$ python -q
>>> import numpy as np
>>> import numpy.linalg as la
>>> np.set_printoptions(precision=3, suppress=True, linewidth=200)
>>> E = np.load("run18.npy")
>>> E
array([[-0.423,  0.039, -0.567,  0.031, -0.384, -0.008, -0.191,  0.295, -0.368, -0.12 ],
       [ 0.169, -0.052, -0.19 , -0.285,  0.102,  0.135,  0.123, -0.08 , -0.041, -0.409],
       [-0.169, -0.502, -0.233, -0.004,  0.173,  0.283,  0.275,  0.467,  0.196,  0.013],
       [-0.254,  0.048, -0.051, -0.838, -0.108,  0.022,  0.174, -0.173,  0.271,  0.086],
       [ 0.677, -0.302, -0.145, -0.185,  0.045,  0.23 ,  0.006,  0.084, -0.323, -0.031],
       [ 0.197, -0.205, -0.3  , -0.161, -0.205, -0.16 , -0.567, -0.316,  0.003,  0.185],
       [ 0.226,  0.166,  0.331, -0.134, -0.426,  0.099, -0.34 ,  0.549,  0.347, -0.251],
       [ 0.056,  0.311, -0.264,  0.255, -0.211,  0.637,  0.093, -0.377,  0.253, -0.226],
       [ 0.028,  0.186, -0.248,  0.011,  0.41 ,  0.262, -0.355,  0.18 ,  0.322,  0.518],
       [ 0.056,  0.373, -0.261, -0.093,  0.537, -0.295, -0.153,  0.129,  0.04 , -0.489],
       [-0.254,  0.14 ,  0.372, -0.226,  0.22 ,  0.497, -0.284,  0.017, -0.543,  0.004],
       [ 0.282,  0.539, -0.165, -0.111, -0.163, -0.07 ,  0.408,  0.241, -0.25 ,  0.392]])
>>> # columns are unit length and at right angles
>>> vec = np.array([-2, 2, 0, 0, 1, -2, -1, -1, 2, 2])
>>> y = E @ vec
>>> y
array([-0.522, -1.556, -1.384,  1.164, -3.172,  0.57 , -0.76 , -0.638,  2.057,  0.886, -0.796,  0.128])
>>> rng = np.random.default_rng(93775)
>>> y = y + 0.1 * rng.normal(size=12)
>>> y
array([-0.567, -1.527, -1.338,  1.252, -3.303,  0.676, -0.793, -0.726,  2.053,  0.867, -0.881,  0.071])
>>> beta, *_ = la.lstsq(E, y)
>>> round(float(la.norm(y - E @ beta)), 3)
0.095
